$ python3 -q
>>> import numpy as np
>>> np.set_printoptions(suppress=True, linewidth=120)
>>> def rd(a):
...     return np.round(a, 3) + 0
... 
>>> X = np.loadtxt("out19.csv", delimiter=",")
>>> X
array([[ 1., -1., -1.,  1., -1.,  1.,  1., -1.],
       [ 1.,  1., -1., -1., -1., -1.,  1.,  1.],
       [ 1.,  1., -1., -1.,  1.,  1., -1., -1.],
       [ 1., -1., -1.,  1.,  1., -1., -1.,  1.],
       [ 1., -1.,  1., -1., -1.,  1., -1.,  1.]])
>>> r0, r1 = X[1], X[2]
>>> print(r0 @ r1)
0.0
>>> r0 @ r0
np.float64(8.0)
>>> p = (r0 @ r1) / (r0 @ r0) * r0
>>> rd(np.linalg.norm(r0 + r1) ** 2 + np.linalg.norm(r0 - r1) ** 2)
np.float64(32.0)
>>> print(r1 - p)
[ 1.  1. -1. -1.  1.  1. -1. -1.]
>>> np.outer(r0, r1)
array([[ 1.,  1., -1., -1.,  1.,  1., -1., -1.],
       [ 1.,  1., -1., -1.,  1.,  1., -1., -1.],
       [-1., -1.,  1.,  1., -1., -1.,  1.,  1.],
       [-1., -1.,  1.,  1., -1., -1.,  1.,  1.],
       [-1., -1.,  1.,  1., -1., -1.,  1.,  1.],
       [-1., -1.,  1.,  1., -1., -1.,  1.,  1.],
       [ 1.,  1., -1., -1.,  1.,  1., -1., -1.],
       [ 1.,  1., -1., -1.,  1.,  1., -1., -1.]])
>>> (r1 - p) @ r0
np.float64(0.0)
>>> np.linalg.matrix_rank(np.outer(r0, r1))
np.int64(1)
>>> x = np.array([4, 4, 5, 0, 2, 0, 7, 4])
>>> X @ x
array([-4., 12., -6., -6.,  0.])
>>> (X @ x).argmax()
np.int64(1)
>>> print(np.sign((X @ x).round(6)))
[-1.  1. -1. -1.  0.]
>>> np.linalg.norm(X @ x) <= np.linalg.norm(X, 2) * np.linalg.norm(x) + 1e-9
np.True_
>>> Q, _ = np.linalg.qr(np.array([[0.4, 0.4, 0.2, 0.2],
...     [-0.3, 1.0, -0.3, -0.5],
...     [1.5, 0.5, 1.3, -0.4],
...     [-0.5, -2.0, 0.9, 2.4]]))
>>> V, _ = np.linalg.qr(np.array([[-1.0, 0.7, -0.2], [0.5, 0.6, -0.6], [-0.2, -0.6, -1.1]]))
>>> sv = 10 * 0.2 ** np.arange(3)
>>> E = Q[:, :3] * sv @ V[:3]
>>> print(rd(E))
[[ 2.06   1.173 -0.474]
 [-2.026 -0.274 -0.661]
 [ 8.143  3.764 -1.216]
 [-1.909 -2.545  1.273]]
>>> M2 = np.c_[E[:, :2] @ np.array([[2, -1], [-1, 2]]), np.array([0, 0, 2, 3])]
>>> rd(M2)
array([[ 2.946,  0.287,  0.   ],
       [-3.777,  1.478,  0.   ],
       [12.522, -0.614,  2.   ],
       [-1.272, -3.182,  3.   ]])
>>> rd(np.linalg.lstsq(E, M2[:, 0])[0])
array([ 2., -1.,  0.])
>>> rd(np.linalg.norm(np.linalg.qr(E)[0].T @ M2, axis=0) ** 2 / ((M2 ** 2).sum(axis=0) + 1e-12))
array([1.   , 1.   , 0.998])
>>> def softmax(z):
...     e = np.exp(z - z.max(axis=-1, keepdims=True))
...     return e / e.sum(axis=-1, keepdims=True)
... 
>>> print(rd(softmax(M2[1])))
[0.004 0.811 0.185]
>>> rd(softmax(M2[1] + 3))
array([0.004, 0.811, 0.185])
>>> scores = M2 @ M2.T / np.sqrt(3)
>>> print(rd(softmax(scores)[1] @ M2))
[-3.777  1.477  0.   ]
>>> rd(softmax(scores + np.triu(np.full(scores.shape, -np.inf), 1)))
array([[1., 0., 0., 0.],
       [0., 1., 0., 0.],
       [0., 0., 1., 0.],
       [0., 0., 0., 1.]])
>>> Q = E.astype(float).copy()
>>> for j in range(3):
...     Q[:, j] -= Q[:, :j] @ (Q[:, :j].T @ Q[:, j])
...     Q[:, j] /= np.linalg.norm(Q[:, j])
... 
>>> rd(Q.T @ Q)
array([[1., 0., 0.],
       [0., 1., 0.],
       [0., 0., 1.]])
>>> rd(Q)
array([[ 0.233,  0.09 , -0.085],
       [-0.229,  0.404, -0.883],
       [ 0.92 , -0.133, -0.283],
       [-0.216, -0.9  , -0.363]])
>>> print(rd(Q.T @ Q))
[[1. 0. 0.]
 [0. 1. 0.]
 [0. 0. 1.]]
>>> rd(np.linalg.svd(Q, compute_uv=False))
array([1., 1., 1.])
>>> r0, r1 = E[2], E[1]
>>> print(rd(r0 @ r0))
81.961
>>> p = (r0 @ r1) / (r0 @ r0) * r0
>>> rd(p)
array([-1.661, -0.768,  0.248])
>>> print(rd(np.outer(r0, r1)))
[[-16.494  -2.231  -5.383]
 [ -7.625  -1.031  -2.489]
 [  2.463   0.333   0.804]]
>>> rd(r1 - p)
array([-0.364,  0.494, -0.909])
>>> M = np.load("m.npy")
>>> M
array([[-3, -2, -1],
       [ 0,  1,  2],
       [ 3,  4,  5]])
>>> blk = np.stack([M, -3 * M, M[::-1]])
>>> (blk @ M.T).shape
(3, 3, 3)
>>> rd(np.linalg.norm(blk, axis=(1, 2)))
array([ 8.307, 24.92 ,  8.307])
>>> rd(np.linalg.det(blk))
array([0., 0., 0.])
>>> left, sv, VT = np.linalg.svd(M)
>>> V = VT[:(sv > 1e-8).sum()]
>>> rng = np.random.default_rng(992)
>>> x = M[2] + -3 * M[0] + rng.integers(2) * np.eye(3)[2]
>>> print(x)
[12. 10.  8.]
>>> rd(np.linalg.norm(x - V.T @ V @ x))
np.float64(0.0)
>>> rd(np.diag(V.T @ V))
array([0.833, 0.333, 0.833])
>>> z = rng.permutation(3)
>>> print(z)
[1 2 0]
>>> M2 = M[z][:, z]
>>> print(rd(np.sort(np.abs(np.linalg.eigvals(M2)))))
[0. 3. 6.]
>>> np.diag(M2)
array([ 1,  5, -3])
>>> Q, _ = np.linalg.qr(np.array([[0.5, -1.1, 2.1, -1.9, 1.7],
...     [1.5, 0.2, 0.5, 1.1, 1.5],
...     [-1.0, -0.9, 0.9, -0.1, -0.3],
...     [-0.1, -0.3, 0.0, 0.6, 0.6],
...     [1.4, 0.5, 1.6, -0.2, 0.6]]))
>>> m1 = -3 * Q
>>> rd(m1)
array([[ 0.641, -2.568,  0.029, -1.404, -0.147],
       [ 1.924, -0.374, -1.391,  1.419,  1.101],
       [-1.283, -1.357,  1.168,  1.824,  0.907],
       [-0.128, -0.575, -0.772,  1.244, -2.551],
       [ 1.796,  0.307,  2.259,  0.374, -0.662]])
>>> x = np.array([2, 2, 1])
>>> target = E @ x
>>> b, lr = np.zeros(3), 1 / np.linalg.norm(E, 2) ** 2
>>> for i in range(30):
...     b -= lr * E.T @ (E @ b - target)
...     if i % 5 == 0: print(i, round(np.linalg.norm(E @ b - target), 3))
... 
0 0.725
5 0.696
10 0.674
15 0.658
20 0.645
25 0.635
>>> rd(np.linalg.cond(E))
np.float64(25.0)
>>> rd(b)
array([ 2.252,  1.101, -0.241])
>>> C2 = E.T @ E
>>> rd(np.linalg.eigvalsh(C2)[::-1])
array([100.  ,   4.  ,   0.16])
>>> rd(np.linalg.svd(E, compute_uv=False) ** 2)
array([100.  ,   4.  ,   0.16])
>>> rd(C2)
array([[ 78.3  ,  38.484, -11.968],
       [ 38.484,  22.1  ,  -8.192],
       [-11.968,  -8.192,   3.76 ]])
>>> np.linalg.matrix_rank(C2)
np.int64(3)
>>> np.allclose(C2, C2.T)
True
>>> print((E @ E.T).shape)
(4, 4)
>>> t = rng.uniform(0, 2 * np.pi, 25)
>>> Q, _ = np.linalg.qr(np.array([[1.3, 1.3], [0.9, 0.6], [-0.3, -1.3]]))
>>> W0 = 5 * np.c_[np.cos(t), np.sin(t)] @ Q.T
>>> rd(W0)
array([[-2.888, -1.013,  3.954],
       [-2.034, -0.18 ,  4.564],
       [ 0.912,  2.037,  4.475],
       [-3.729, -2.053,  2.623],
       [-3.488, -3.162, -1.686],
       [-1.807,  0.023,  4.662],
       [ 3.647,  3.166,  1.295],
       [ 3.385,  1.581, -3.323],
       [ 3.723,  3.159,  1.077],
       [-1.643,  0.164,  4.719],
       [ 2.371,  2.82 ,  3.381],
       [-3.944, -3.066, -0.207],
       [ 3.814,  2.191, -2.378],
       [-1.406,  0.365,  4.784],
       [ 0.361,  1.683,  4.694],
       [ 2.208,  0.34 , -4.473],
       [ 3.306,  3.135,  2.06 ],
       [-3.801, -2.17 ,  2.417],
       [ 2.419,  2.841,  3.328],
       [-3.208, -3.115, -2.237],
       [ 1.251,  2.24 ,  4.292],
       [ 0.088, -1.375, -4.806],
       [-0.723, -1.919, -4.56 ],
       [ 2.921,  1.048, -3.921],
       [-2.785, -2.986, -2.886]])
>>> Ac = W0 - W0.mean(axis=0)
>>> left, sv, VT = np.linalg.svd(Ac, full_matrices=False)
>>> (np.sign(left[:, 0]) == np.sign(left[0, 0])).astype(int)
array([1, 1, 1, 1, 0, 1, 1, 0, 1, 1, 1, 0, 0, 1, 1, 0, 1, 1, 1, 0, 1, 0, 0, 0, 0])
>>> rd(VT[0] * np.sign(VT[0, np.abs(VT[0]).argmax()]))
array([0.103, 0.357, 0.929])
>>> rd(sv ** 2 / (sv ** 2).sum())
array([0.528, 0.472, 0.   ])
>>> rd(sv)
array([17.87 , 16.888,  0.   ])
